$ python -q
>>> import numpy as np
>>> from numpy import linalg as LA
>>> np.set_printoptions(precision=2, suppress=True, linewidth=140)
>>> def rd(a):
...     return np.round(a, 2) + 0
... 
>>> M = np.load("x.npy")
>>> M
array([[ 2, -1,  0,  2],
       [-1,  6,  0, -2],
       [ 0,  0,  0,  0],
       [ 2, -2,  0,  3]])
>>> w, vecs = LA.eigh(M)
>>> rd(vecs.T @ M @ vecs)
array([[0.  , 0.  , 0.  , 0.  ],
       [0.  , 0.39, 0.  , 0.  ],
       [0.  , 0.  , 3.  , 0.  ],
       [0.  , 0.  , 0.  , 7.61]])
>>> rd(w)
array([0.  , 0.39, 3.  , 7.61])
>>> rd(np.abs(vecs[:, -1]))
array([0.32, 0.81, 0.  , 0.49])
>>> rd(LA.eigvalsh(M @ M))
array([ 0.  ,  0.16,  9.  , 57.84])
>>> print(rd(LA.eigvalsh(M + -1 * np.eye(4))))
[-1.   -0.61  2.    6.61]
>>> np.flatnonzero(LA.matrix_power((M != 0) + (M.T != 0) + np.eye(4), 4)[2])
array([2])
>>> print(rd(np.sort(LA.eigvals(M).real)))
[0.   0.39 3.   7.61]
>>> print(M @ M)
[[  9 -12   0  12]
 [-12  41   0 -20]
 [  0   0   0   0]
 [ 12 -20   0  17]]
>>> (LA.matrix_power((M != 0) + (M.T != 0) + np.eye(4), 4) > 0).astype(int)
array([[1, 1, 0, 1],
       [1, 1, 0, 1],
       [0, 0, 1, 0],
       [1, 1, 0, 1]])
>>> K = np.load("arr.npy")
>>> print(K)
[[ -9.26   3.36 -15.26  -0.15]
 [  5.49  -2.12  10.51  -0.19]
 [ -2.94   0.76  -5.3    0.7 ]
 [  0.19  -0.42   0.09  -0.32]
 [ -9.01   3.37 -15.41  -0.18]]
>>> O, vecs = LA.qr(K[:, :3])[0], LA.qr(K[:, 3:])[0]
>>> sv = LA.svd(O.T @ vecs, compute_uv=False)
>>> rd(LA.norm(O @ O.T - vecs @ vecs.T, 2))
np.float64(1.0)
>>> (sv > 0.9).sum()
np.int64(0)
